$ ipython --no-banner

In [1]: import numpy as np

In [2]: np.set_printoptions(precision=2, suppress=True, linewidth=120, floatmode="fixed")

In [3]: rd = lambda a: np.round(a, 2) + 0

In [4]: K = np.array([[0, 0, 0, 0, 0, 0, 1],
   ...:     [0, 0, 0, 0, 1, 0, 0],
   ...:     [0, 0, 0, 1, 0, 0, 0],
   ...:     [0, 0, 1, 0, 0, 0, 0],
   ...:     [0, 0, 0, 0, 0, 1, 0],
   ...:     [1, 0, 0, 0, 0, 0, 0],
   ...:     [0, 1, 0, 0, 0, 0, 0]])

In [5]: x = np.array([1, 1, -1, -1, 2, -2, 2])

In [6]: print(rd(np.linalg.norm(x)), rd(np.linalg.norm(K @ x)))
4.0 4.0

In [7]: print(rd(np.sort(np.abs(np.degrees(np.angle(np.linalg.eigvals(K)))))))
[  0.00   0.00  72.00  72.00 144.00 144.00 180.00]

In [8]: print(rd(np.linalg.svd(K, compute_uv=False)))
[1.00 1.00 1.00 1.00 1.00 1.00 1.00]

In [9]: print(K[:, 2] @ K[:, 6])
0

In [10]: print(K @ K.T)
[[1 0 0 0 0 0 0]
 [0 1 0 0 0 0 0]
 [0 0 1 0 0 0 0]
 [0 0 0 1 0 0 0]
 [0 0 0 0 1 0 0]
 [0 0 0 0 0 1 0]
 [0 0 0 0 0 0 1]]

In [11]: print(rd(np.linalg.norm(K, axis=0)))
[1.00 1.00 1.00 1.00 1.00 1.00 1.00]

In [12]: print(rd(np.linalg.pinv(K)))
[[0.00 0.00 0.00 0.00 0.00 1.00 0.00]
 [0.00 0.00 0.00 0.00 0.00 0.00 1.00]
 [0.00 0.00 0.00 1.00 0.00 0.00 0.00]
 [0.00 0.00 1.00 0.00 0.00 0.00 0.00]
 [0.00 1.00 0.00 0.00 0.00 0.00 0.00]
 [0.00 0.00 0.00 0.00 1.00 0.00 0.00]
 [1.00 0.00 0.00 0.00 0.00 0.00 0.00]]
